$ python3 -q
>>> import numpy as np
>>> np.set_printoptions(precision=2, suppress=True, linewidth=100, floatmode="fixed")
>>> M = np.load("w.npy")
>>> M
array([[ 2,  0,  0,  0,  0,  0,  0,  0,  0,  1],
       [ 0,  0,  0, -3, -4,  0,  0, -5,  0,  0],
       [ 0,  0,  3,  0,  0,  0,  0,  0, -3,  0],
       [ 0, -1,  0, -5, -4,  0,  0,  0,  0,  0],
       [ 0,  3,  0, -5,  2,  0,  0,  3,  0,  0],
       [ 0,  0, -3,  0,  0,  2,  0,  0, -5,  0],
       [ 5,  0,  0,  0,  0,  0,  0,  0,  0,  4],
       [ 0, -2,  0,  0,  5,  0,  0,  3,  0,  0],
       [ 0,  0, -4,  0,  0, -4,  0,  0,  1,  0],
       [ 2,  0,  0,  0,  0,  0, -5,  0,  0,  5]])
>>> (np.linalg.matrix_power((M != 0) + (M.T != 0) + np.eye(10), 10) > 0).astype(int)
array([[1, 0, 0, 0, 0, 0, 1, 0, 0, 1],
       [0, 1, 0, 1, 1, 0, 0, 1, 0, 0],
       [0, 0, 1, 0, 0, 1, 0, 0, 1, 0],
       [0, 1, 0, 1, 1, 0, 0, 1, 0, 0],
       [0, 1, 0, 1, 1, 0, 0, 1, 0, 0],
       [0, 0, 1, 0, 0, 1, 0, 0, 1, 0],
       [1, 0, 0, 0, 0, 0, 1, 0, 0, 1],
       [0, 1, 0, 1, 1, 0, 0, 1, 0, 0],
       [0, 0, 1, 0, 0, 1, 0, 0, 1, 0],
       [1, 0, 0, 0, 0, 0, 1, 0, 0, 1]])
>>> (M != 0).astype(int)
array([[1, 0, 0, 0, 0, 0, 0, 0, 0, 1],
       [0, 0, 0, 1, 1, 0, 0, 1, 0, 0],
       [0, 0, 1, 0, 0, 0, 0, 0, 1, 0],
       [0, 1, 0, 1, 1, 0, 0, 0, 0, 0],
       [0, 1, 0, 1, 1, 0, 0, 1, 0, 0],
       [0, 0, 1, 0, 0, 1, 0, 0, 1, 0],
       [1, 0, 0, 0, 0, 0, 0, 0, 0, 1],
       [0, 1, 0, 0, 1, 0, 0, 1, 0, 0],
       [0, 0, 1, 0, 0, 1, 0, 0, 1, 0],
       [1, 0, 0, 0, 0, 0, 1, 0, 0, 1]])
>>> np.sort(np.linalg.eigvals(M).real)
array([-7.11, -4.46, -3.20,  0.62,  3.19,  3.19,  3.91,  5.15,  5.15,  6.55])
>>> rng = np.random.default_rng(64)
>>> ang = np.sort(rng.uniform(-2, 2, 27))
>>> m1 = np.c_[ang, ang ** 2, ang ** 3] @ np.array([[5, 7, -5, 2, 5, 8, -4],
...     [2, 2, 9, 0, -4, 6, -9],
...     [-1, 1, -8, 6, 8, 0, 3]])
>>> m1
array([[  4.33, -12.75,  94.57, -43.73, -76.87,   6.19, -44.32],
       [  4.29, -12.71,  94.10, -43.49, -76.47,   6.14, -44.09],
       [  4.12, -12.58,  92.49, -42.64, -75.11,   5.95, -43.29],
       [  3.44, -12.06,  86.09, -39.26, -69.69,   5.19, -40.09],
       [  2.59, -11.37,  77.78, -34.93, -62.69,   4.21, -35.94],
       [  1.80, -10.70,  69.87, -30.86, -56.07,   3.27, -31.97],
       [ -0.35,  -8.61,  46.43, -19.18, -36.66,   0.54, -20.19],
       [ -2.19,  -4.41,  11.43,  -3.75,  -8.79,  -2.65,  -2.98],
       [ -1.39,  -2.11,   2.88,  -0.87,  -2.35,  -1.98,   0.24],
       [ -0.30,  -0.42,   0.34,  -0.12,  -0.32,  -0.46,   0.21],
       [  0.10,   0.14,  -0.10,   0.04,   0.10,   0.16,  -0.08],
       [  0.48,   0.67,  -0.39,   0.19,   0.44,   0.80,  -0.45],
       [  1.20,   1.67,  -0.75,   0.51,   1.00,   2.08,  -1.30],
       [  1.28,   1.78,  -0.78,   0.55,   1.06,   2.22,  -1.41],
       [  1.43,   1.98,  -0.83,   0.63,   1.18,   2.50,  -1.61],
       [  1.47,   2.05,  -0.85,   0.66,   1.21,   2.59,  -1.67],
       [  2.88,   4.14,  -1.25,   1.76,   2.51,   5.52,  -3.89],
       [  4.45,   6.79,  -2.06,   4.02,   4.86,   9.36,  -6.79],
       [  4.61,   7.09,  -2.19,   4.35,   5.20,   9.81,  -7.11],
       [  6.80,  12.02,  -5.81,  11.10,  12.28,  16.85, -11.77],
       [  6.84,  12.13,  -5.92,  11.28,  12.47,  17.01, -11.87],
       [  7.76,  14.94,  -9.21,  16.28,  17.86,  20.90, -14.01],
       [  8.33,  17.09, -12.24,  20.55,  22.52,  23.80, -15.39],
       [  8.88,  19.64, -16.37,  26.03,  28.58,  27.16, -16.78],
       [  9.58,  24.29, -25.21,  37.04,  40.94,  33.07, -18.67],
       [  9.74,  25.88, -28.56,  41.05,  45.49,  35.03, -19.14],
       [  9.93,  28.45, -34.33,  47.79,  53.17,  38.15, -19.74]])
>>> # rows and columns are dependent
>>> Xs = m1 - m1.mean(axis=0)
>>> U, s, Vt = np.linalg.svd(Xs, full_matrices=False)
>>> (np.sign(U[:, 0]) == np.sign(U[0, 0])).astype(int)
array([1, 1, 1, 1, 1, 1, 1, 0, 0, 0, 0, 0, 0, 0, 0, 0, 0, 0, 0, 0, 0, 0, 0, 0, 0, 0, 0])
>>> np.round(Xs.mean(axis=0), 2) + 0
array([0.00, 0.00, 0.00, 0.00, 0.00, 0.00, 0.00])
>>> s.round(2) + 0
array([322.47,  87.59,  11.89,   0.00,   0.00,   0.00,   0.00])
>>> np.round(s ** 2 / (s ** 2).sum(), 2) + 0
array([0.93, 0.07, 0.00, 0.00, 0.00, 0.00, 0.00])
>>> Vt[0] * np.sign(Vt[0, np.abs(Vt[0]).argmax()])
array([-0.02, -0.18,  0.64, -0.39, -0.60, -0.11, -0.17])
>>> U, s, Vt = np.linalg.svd(m1)
>>> np.argmax(s[:-1] / (s[1:] + 1e-6)) + 1
np.int64(3)
>>> B = U[:, :3] @ np.diag(s[:3]) @ Vt[:3]
>>> round(np.abs(m1 - B).max(), 2)
np.float64(0.0)
